In [1]: import numpy as np

In [2]: import numpy.linalg as la

In [3]: np.set_printoptions(precision=2, suppress=True, linewidth=120, legacy="1.25")

In [4]: rd = lambda a: np.round(a, 2) + 0

In [5]: J = np.array([[-1.3, 0.4, -0.7],
   ...:     [-1.8, -0.5, 0.5],
   ...:     [2.6, 0.7, 0.1],
   ...:     [-0.2, -1.8, 0.9],
   ...:     [1.6, 0.3, -2.4],
   ...:     [2.6, 1.9, 1.5],
   ...:     [0.8, 0.6, 0.4],
   ...:     [0.7, -0.3, 0.2],
   ...:     [1.7, 1.4, 0.0],
   ...:     [0.3, -0.1, -1.9],
   ...:     [-0.4, 4.1, -0.3],
   ...:     [-0.3, -0.8, 1.3],
   ...:     [0.9, 0.7, 0.3],
   ...:     [-0.9, -0.1, 1.6],
   ...:     [-3.0, 1.1, 0.9],
   ...:     [-2.6, 0.6, -0.2],
   ...:     [-0.3, 0.5, -1.0],
   ...:     [-1.0, 1.1, -0.3],
   ...:     [2.6, 0.7, 0.3],
   ...:     [-1.2, 0.4, -0.4],
   ...:     [-1.3, -0.7, -0.3],
   ...:     [-1.6, -0.2, 0.3],
   ...:     [1.3, -0.5, -0.8],
   ...:     [0.2, 1.6, -1.5],
   ...:     [1.3, -0.8, -1.5],
   ...:     [0.2, -1.1, -1.2]])

In [6]: J[20] *= 10

In [7]: J
Out[7]: 
array([[ -1.3,   0.4,  -0.7],
       [ -1.8,  -0.5,   0.5],
       [  2.6,   0.7,   0.1],
       [ -0.2,  -1.8,   0.9],
       [  1.6,   0.3,  -2.4],
       [  2.6,   1.9,   1.5],
       [  0.8,   0.6,   0.4],
       [  0.7,  -0.3,   0.2],
       [  1.7,   1.4,   0. ],
       [  0.3,  -0.1,  -1.9],
       [ -0.4,   4.1,  -0.3],
       [ -0.3,  -0.8,   1.3],
       [  0.9,   0.7,   0.3],
       [ -0.9,  -0.1,   1.6],
       [ -3. ,   1.1,   0.9],
       [ -2.6,   0.6,  -0.2],
       [ -0.3,   0.5,  -1. ],
       [ -1. ,   1.1,  -0.3],
       [  2.6,   0.7,   0.3],
       [ -1.2,   0.4,  -0.4],
       [-13. ,  -7. ,  -3. ],
       [ -1.6,  -0.2,   0.3],
       [  1.3,  -0.5,  -0.8],
       [  0.2,   1.6,  -1.5],
       [  1.3,  -0.8,  -1.5],
       [  0.2,  -1.1,  -1.2]])

In [8]: idx = J[:, 1] > np.median(J[:, 1])

In [9]: f = J[idx].mean(axis=0) - J[~idx].mean(axis=0)

In [10]: idx.astype(int)
Out[10]: array([0, 0, 1, 0, 0, 1, 1, 0, 1, 0, 1, 0, 1, 0, 1, 1, 1, 1, 1, 0, 0, 0, 0, 1, 0, 0])

In [11]: np.argsort(-np.abs(f).round(6), kind="stable")
Out[11]: array([1, 0, 2])

In [12]: X = np.loadtxt("a.csv", delimiter=",")

In [13]: X
Out[13]: 
array([[2., 1., 1., 2.],
       [1., 3., 2., 1.],
       [2., 2., 0., 3.],
       [2., 3., 3., 1.]])

In [14]: x = np.array([3, 0, 3, 2])

In [15]: X @ x
Out[15]: array([13., 11., 12., 17.])

In [16]: np.sign((X @ x).round(6))
Out[16]: array([1., 1., 1., 1.])

In [17]: (X @ x).argmax()
Out[17]: 3

In [18]: (X * x).sum(axis=1)
Out[18]: array([13., 11., 12., 17.])

In [19]: X @ (2 * x)
Out[19]: array([26., 22., 24., 34.])

In [20]: X * x
Out[20]: 
array([[6., 0., 3., 4.],
       [3., 0., 6., 2.],
       [6., 0., 0., 6.],
       [6., 0., 9., 2.]])

In [21]: X @ np.ones(4)
Out[21]: array([6., 7., 7., 9.])

In [22]: X @ np.eye(4)[3]
Out[22]: array([2., 1., 3., 1.])

In [23]: np.einsum("ij,j->i", X, x)
Out[23]: array([13., 11., 12., 17.])

In [24]: la.norm(X @ x) <= la.norm(X, 2) * la.norm(x) + 1e-9
Out[24]: True

In [25]: E = np.array([[-1.0, 2.0, -1.0], [-3.0, -4.0, 3.0], [-6.0, -4.0, 4.0]])

In [26]: vals, vecs = la.eig(E)

In [27]: rd(np.sort(la.eigvals(E @ E)))
Out[27]: array([1., 4., 4.])

In [28]: f = np.array([1, 5, 1])

In [29]: rng = np.random.default_rng(5987)

In [30]: m1 = np.outer(rng.normal(size=22), f) + 0.3 * rng.normal(size=(22, 3))

In [31]: rd(m1)
Out[31]: 
array([[ -1.7 ,  -9.03,  -2.1 ],
       [ -2.52, -13.84,  -3.01],
       [  1.24,   4.87,   1.  ],
       [ -0.66,  -3.82,  -0.15],
       [  2.93,  14.32,   2.54],
       [ -0.7 ,  -2.53,  -0.65],
       [  1.22,   5.73,   1.11],
       [  0.33,   0.31,   0.2 ],
       [ -2.36,  -9.88,  -2.06],
       [  0.36,  -0.01,  -0.33],
       [ -0.05,  -2.85,  -0.46],
       [  0.3 ,   1.83,   0.59],
       [  0.12,   2.58,   0.52],
       [  0.08,   2.03,   1.23],
       [ -0.53,  -2.71,  -1.11],
       [ -0.43,  -6.84,  -1.02],
       [ -1.59,  -6.06,  -1.07],
       [ -0.18,   1.87,   0.43],
       [  1.43,   7.16,   0.86],
       [  0.15,   1.11,   0.45],
       [  0.03,   0.38,   0.41],
       [ -0.18,  -1.18,  -0.21]])

In [32]: # column 1 is much longer than the rest

In [33]: W = np.array([[3, 0], [2, 3], [-3, -1]])

In [34]: beta = np.array([-8, 8])

In [35]: act = np.maximum(m1 @ W + beta, 0)

In [36]: rd((act > 0).mean(axis=0))
Out[36]: array([0.18, 0.68])

In [37]: cent = np.array([[-1, -1, -1], [-1, 2, 2]])

In [38]: W @ cent
Out[38]: 
array([[-3, -3, -3],
       [-5,  4,  4],
       [ 4,  1,  1]])

In [39]: def softmax(z):
    ...:     e = np.exp(z - z.max(axis=-1, keepdims=True))
    ...:     return e / e.sum(axis=-1, keepdims=True)
    ...: 

In [40]: rd(softmax(m1[16]))
Out[40]: array([0.37, 0.  , 0.63])

In [41]: rd(softmax(m1[16] + -1))
Out[41]: array([0.37, 0.  , 0.63])

In [42]: S = m1 @ m1.T / np.sqrt(3)

In [43]: softmax(S).round(6).argmax(axis=1)
Out[43]: array([ 1,  1,  4,  1,  4,  1,  4,  4,  1, 15,  1,  4,  4,  4,  1,  1,  1,  4,  4,  4,  4,  1])

In [44]: D = la.norm(m1[:, None] - m1[None], axis=-1)

In [45]: D[11].round(6).argsort(kind="stable")[:4]
Out[45]: array([11, 17, 13, 19])

In [46]: D.shape
Out[46]: (22, 22)

In [47]: la.matrix_rank(D ** 2)
Out[47]: 5

In [48]: cent = m1[[14, 17]].astype(float)

In [49]: for _ in range(6):
    ...:     idx = la.norm(m1[:, None] - cent, axis=-1).argmin(axis=1)
    ...:     cent = np.array([m1[idx == j].mean(axis=0) for j in range(2)])
    ...: 

In [50]: idx
Out[50]: array([0, 0, 1, 0, 1, 0, 1, 1, 0, 1, 0, 1, 1, 1, 0, 0, 0, 1, 1, 1, 1, 1])

In [51]: np.bincount(idx)
Out[51]: array([ 9, 13])

In [52]: rd(cent)
Out[52]: 
array([[-1.17, -6.4 , -1.29],
       [ 0.6 ,  3.15,  0.68]])

In [53]: M2 = np.array([[0, 3, 1], [-3, 3, -2], [3, -3, -2]])

In [54]: K = np.triu(M2)

In [55]: K
Out[55]: 
array([[ 0,  3,  1],
       [ 0,  3, -2],
       [ 0,  0, -2]])

In [56]: t3 = np.stack([K, 5 * K, K[::-1]])

In [57]: rd(la.norm(t3, axis=(1, 2)))
Out[57]: array([ 5.2 , 25.98,  5.2 ])

In [58]: t3.sum(axis=0)
Out[58]: 
array([[  0,  18,   4],
       [  0,  21, -14],
       [  0,   3, -11]])

In [59]: hat = np.triu(np.array([[-8, -4, -3], [-4, 6, 2], [0, -6, 3]]), 1) + np.eye(3)

In [60]: M2 = hat @ K @ la.inv(hat)

In [61]: hat @ K - K @ hat
Out[61]: 
array([[  0., -12.,   8.],
       [  0.,   0., -10.],
       [  0.,   0.,   0.]])

In [62]: M2
Out[62]: 
array([[  0.,  -9.,  33.],
       [  0.,   3., -12.],
       [  0.,   0.,  -2.]])

In [63]: np.poly(M2)
Out[63]: array([ 1., -1., -6.,  0.])

In [64]: M = np.load("run11.npy")

In [65]: rd(M)
Out[65]: 
array([[ 1.  ,  0.  ,  0.  ,  0.  ],
       [ 0.  , -0.71,  0.  ,  0.71],
       [ 0.  ,  0.  ,  1.  ,  0.  ],
       [ 0.  , -0.71,  0.  , -0.71]])

In [66]: # 3 blocks once reordered

In [67]: q, r_ = la.qr(M)

In [68]: q.shape, r_.shape
Out[68]: ((4, 4), (4, 4))

In [69]: rd(q @ r_)
Out[69]: 
array([[ 1.  ,  0.  ,  0.  ,  0.  ],
       [ 0.  , -0.71,  0.  ,  0.71],
       [ 0.  ,  0.  ,  1.  ,  0.  ],
       [ 0.  , -0.71,  0.  , -0.71]])

In [70]: x = np.array([3, 2, 0, 3])

In [71]: y = M @ x

In [72]: beta, lr = np.zeros(4), 1 / la.norm(M, 2) ** 2

In [73]: for i in range(200):
    ...:     beta -= lr * M.T @ (M @ beta - y)
    ...:     if i % 50 == 0: print(i, round(la.norm(M @ beta - y), 2))
    ...: 
0 0.0
50 0.0
100 0.0
150 0.0

In [74]: beta
Out[74]: array([3., 2., 0., 3.])

In [75]: rd(la.svd(M, compute_uv=False))
Out[75]: array([1., 1., 1., 1.])

In [76]: rd(la.norm(M, axis=0))
Out[76]: array([1., 1., 1., 1.])

In [77]: A = np.cumsum(np.array([[1, 2, 0],
    ...:     [0, 1, 1],
    ...:     [1, 1, 0],
    ...:     [2, 0, 2],
    ...:     [2, 0, 0],
    ...:     [0, 1, 0],
    ...:     [1, 1, 2],
    ...:     [0, 0, 1],
    ...:     [2, 0, 2],
    ...:     [0, 0, 1],
    ...:     [2, 0, 0],
    ...:     [0, 1, 0],
    ...:     [2, 1, 0],
    ...:     [2, 2, 2],
    ...:     [1, 0, 1],
    ...:     [0, 1, 0],
    ...:     [1, 1, 2],
    ...:     [1, 2, 1],
    ...:     [0, 0, 1]]), axis=0)

In [78]: A
Out[78]: 
array([[ 1,  2,  0],
       [ 1,  3,  1],
       [ 2,  4,  1],
       [ 4,  4,  3],
       [ 6,  4,  3],
       [ 6,  5,  3],
       [ 7,  6,  5],
       [ 7,  6,  6],
       [ 9,  6,  8],
       [ 9,  6,  9],
       [11,  6,  9],
       [11,  7,  9],
       [13,  8,  9],
       [15, 10, 11],
       [16, 10, 12],
       [16, 11, 12],
       [17, 12, 14],
       [18, 14, 15],
       [18, 14, 16]])

In [79]: D = la.norm(A[:, None] - A[None], axis=-1)

In [80]: D.shape
Out[80]: (19, 19)

In [81]: rd(D[:5, :5])
Out[81]: 
array([[0.  , 1.41, 2.45, 4.69, 6.16],
       [1.41, 0.  , 1.41, 3.74, 5.48],
       [2.45, 1.41, 0.  , 2.83, 4.47],
       [4.69, 3.74, 2.83, 0.  , 2.  ],
       [6.16, 5.48, 4.47, 2.  , 0.  ]])

In [82]: x = np.array([-8, 2, 5])

In [83]: A @ (2 * x)
Out[83]: array([ -8,   6,  -6, -18, -50, -46, -38, -28, -40, -30, -62, -58, -86, -90, -96, -92, -84, -82, -72])

In [84]: A @ np.ones(3)
Out[84]: array([ 3.,  5.,  7., 11., 13., 14., 18., 19., 23., 24., 26., 27., 30., 36., 38., 39., 43., 47., 48.])

In [85]: (A * x).sum(axis=1)
Out[85]: array([ -4,   3,  -3,  -9, -25, -23, -19, -14, -20, -15, -31, -29, -43, -45, -48, -46, -42, -41, -36])

In [86]: la.norm(A @ x) <= la.norm(A, 2) * la.norm(x) + 1e-9
Out[86]: True

In [87]: (A @ x).argmax()
Out[87]: 1

In [88]: data = np.loadtxt("m.csv", delimiter=",")

In [89]: data
Out[89]: 
array([[1.  , 0.9 , 0.81],
       [0.9 , 1.  , 0.9 ],
       [0.81, 0.9 , 1.  ]])

In [90]: # symmetric, so the eigenvalues are real

In [91]: vals, vecs = la.eigh(data)

In [92]: rd(vecs.T @ data @ vecs)
Out[92]: 
array([[0.07, 0.  , 0.  ],
       [0.  , 0.19, 0.  ],
       [0.  , 0.  , 2.74]])

In [93]: rd(la.eigvalsh(data @ data))
Out[93]: array([0.  , 0.04, 7.51])

In [94]: rd(vecs @ np.diag(vals) @ vecs.T)
Out[94]: 
array([[1.  , 0.9 , 0.81],
       [0.9 , 1.  , 0.9 ],
       [0.81, 0.9 , 1.  ]])

In [95]: (vals > 1e-8).sum(), (vals < -1e-8).sum()
Out[95]: (3, 0)

In [96]: vals.sum(), np.trace(data)
Out[96]: (3.0, 3.0)

In [97]: rd(vals)
Out[97]: array([0.07, 0.19, 2.74])

In [98]: np.unique(vals.round(6) + 0, return_counts=True)[1]
Out[98]: array([1, 1, 1])

In [99]: vals, vecs = la.eigh(data)

In [100]: x = np.array([2, 1, 1])

In [101]: rd(vecs * np.sqrt(vals) @ vecs.T)
Out[101]: 
array([[0.8 , 0.47, 0.37],
       [0.47, 0.75, 0.47],
       [0.37, 0.47, 0.8 ]])

In [102]: hat = np.triu(np.array([[2, -3, -2], [-3, 2, 2], [-4, 3, -2]]), 1) + np.eye(3)

In [103]: M2 = hat @ data @ la.inv(hat)

In [104]: rd(np.trace(M2)), np.trace(data)
Out[104]: (3.0, 3.0)
